$ python -q
>>> import numpy as np
>>> np.set_printoptions(suppress=True, linewidth=140)
>>> M = np.array([[0, 0, 0, 0, 0],
...     [6, -2, 0, 0, -4],
...     [9, -3, 0, 0, -6],
...     [3, -1, 0, 0, -2],
...     [6, -2, 0, 0, -4],
...     [0, 0, 0, 0, 0],
...     [9, -3, 0, 0, -6],
...     [3, -1, 0, 0, -2],
...     [9, -3, 0, 0, -6]])
>>> rank = np.linalg.matrix_rank(M)
>>> print(rank)
1
>>> ns = np.linalg.svd(M)[2][rank:].T
>>> ns.shape
(5, 4)
>>> np.round(ns @ ns.T, 4)
array([[ 0.3571,  0.2143,  0.    ,  0.    ,  0.4286],
       [ 0.2143,  0.9286,  0.    ,  0.    , -0.1429],
       [ 0.    ,  0.    ,  1.    ,  0.    ,  0.    ],
       [ 0.    ,  0.    ,  0.    ,  1.    ,  0.    ],
       [ 0.4286, -0.1429,  0.    ,  0.    ,  0.7143]])
>>> print(np.argsort(-np.linalg.norm(M, axis=0).round(6), kind="stable")[:3])
[0 4 1]
>>> np.round(np.linalg.norm(M, 2) / np.linalg.norm(M), 4)
np.float64(1.0)
>>> print(np.linalg.matrix_rank(M, rtol=0.1))
1
>>> np.round(np.trace(np.linalg.pinv(M) @ M), 4)
np.float64(1.0)
>>> E = np.load("case12.npy")
>>> E
array([[ 39.1189, -17.701 , -40.6315,  39.4084,  59.3967, -58.744 ,  58.7403, -20.3262,  39.8084,  40.1221],
       [ 41.9275, -20.1873, -42.1355,  38.9909,  60.8846, -60.1692,  60.8882, -21.4266,  39.7138,  40.7802],
       [ 40.6134, -21.4086, -41.8063,  40.9407,  59.8999, -59.5188,  60.9063, -20.4836,  40.2874,  39.6227],
       [ 39.2169, -18.9474, -40.5471,  39.1532,  59.8617, -58.1565,  60.0054, -19.6781,  40.1261,  39.9555],
       [ 38.7414, -21.0088, -40.8096,  40.3416,  61.9354, -57.1005,  61.6006, -20.4183,  41.5054,  40.6048],
       [ 39.4797, -21.2686, -40.0617,  39.4026,  60.8904, -61.4276,  59.263 , -19.1316,  39.4078,  40.3783],
       [ 39.5896, -20.6742, -41.0854,  41.704 ,  60.3433, -61.3873,  59.9212, -19.176 ,  41.2251,  39.6616],
       [ 39.9073, -18.2208, -40.3112,  39.9347,  60.3748, -59.5829,  61.0056, -21.776 ,  40.4751,  40.9485],
       [ 39.6058, -18.7111, -38.129 ,  39.8517,  61.2637, -60.2113,  62.3001, -19.7457,  40.3728,  41.0634],
       [ 38.2609, -20.3256, -41.222 ,  41.2651,  58.7748, -58.4562,  59.5903, -21.3318,  40.2876,  39.8734],
       [ 39.1194, -20.5781, -41.2602,  40.3401,  61.5473, -60.2254,  61.2286, -20.2014,  39.9801,  40.1174],
       [ 38.8005, -21.1284, -40.1449,  40.1802,  61.299 , -58.4921,  59.416 , -19.9422,  41.6837,  41.5979],
       [ 40.1269, -21.0405, -39.5943,  39.7803,  60.4677, -60.4878,  59.0442, -19.4006,  38.8763,  38.9084],
       [ 39.6419, -21.8552, -40.0324,  40.0006,  58.9321, -61.2781,  59.3283, -19.4073,  41.2736,  39.5252],
       [ 40.2114, -21.5276, -39.1099,  40.2861,  60.4306, -58.9688,  60.3831, -20.9414,  39.8212,  40.2629],
       [ 41.9375, -20.2533, -42.1243,  41.8169,  60.3369, -59.0378,  61.0863, -18.8135,  38.1317,  41.0074],
       [ 40.1722, -20.9791, -40.2529,  40.1324,  59.0712, -59.7971,  61.0992, -21.6525,  39.7521,  39.8621],
       [ 40.8596, -20.2115, -39.0677,  41.3191,  60.8524, -60.1464,  61.2449, -20.9798,  37.7369,  40.1654],
       [ 37.9331, -20.5762, -40.1135,  40.3753,  60.0234, -61.3646,  59.2276, -20.0136,  40.843 ,  38.2325],
       [ 41.3259, -20.931 , -41.6209,  39.0766,  60.3688, -59.9027,  57.9346, -19.9673,  39.1188,  39.5115],
       [ 39.1966, -20.717 , -39.8311,  39.5603,  59.5104, -59.8606,  62.048 , -22.1437,  40.6311,  41.3658],
       [ 39.0599, -22.4163, -40.2027,  41.2406,  59.9695, -58.8646,  60.2758, -20.8397,  42.6832,  40.7551],
       [ 38.0781, -21.8152, -40.8315,  40.3704,  60.4508, -62.6008,  59.8174, -21.2697,  39.9876,  40.1038],
       [ 39.5234, -21.6483, -39.2782,  38.8037,  59.3035, -59.4527,  59.7528, -20.1364,  40.1466,  40.1986],
       [ 40.2691, -20.6247, -41.5353,  40.5713,  60.1025, -59.1567,  56.8794, -21.0889,  40.5405,  39.21  ],
       [ 39.6371, -18.835 , -39.8054,  40.6021,  58.4924, -60.3393,  61.6957, -20.0227,  39.8009,  41.4844],
       [ 39.5753, -19.4015, -40.9681,  40.1354,  60.3496, -59.3048,  58.7958, -19.3348,  39.9309,  41.0138],
       [ 39.7472, -20.6926, -39.412 ,  41.295 ,  60.3735, -59.2678,  61.1195, -20.103 ,  41.1154,  40.817 ]])
>>> Ac = E - E.mean(axis=0)
>>> V = np.linalg.svd(Ac)[2][:1]
>>> out = Ac - Ac @ V.T @ V
>>> np.round(out.std(axis=0), 4)
array([0.981 , 1.0079, 0.9078, 0.8045, 0.8122, 1.0458, 0.6118, 0.8328, 1.016 , 0.529 ])
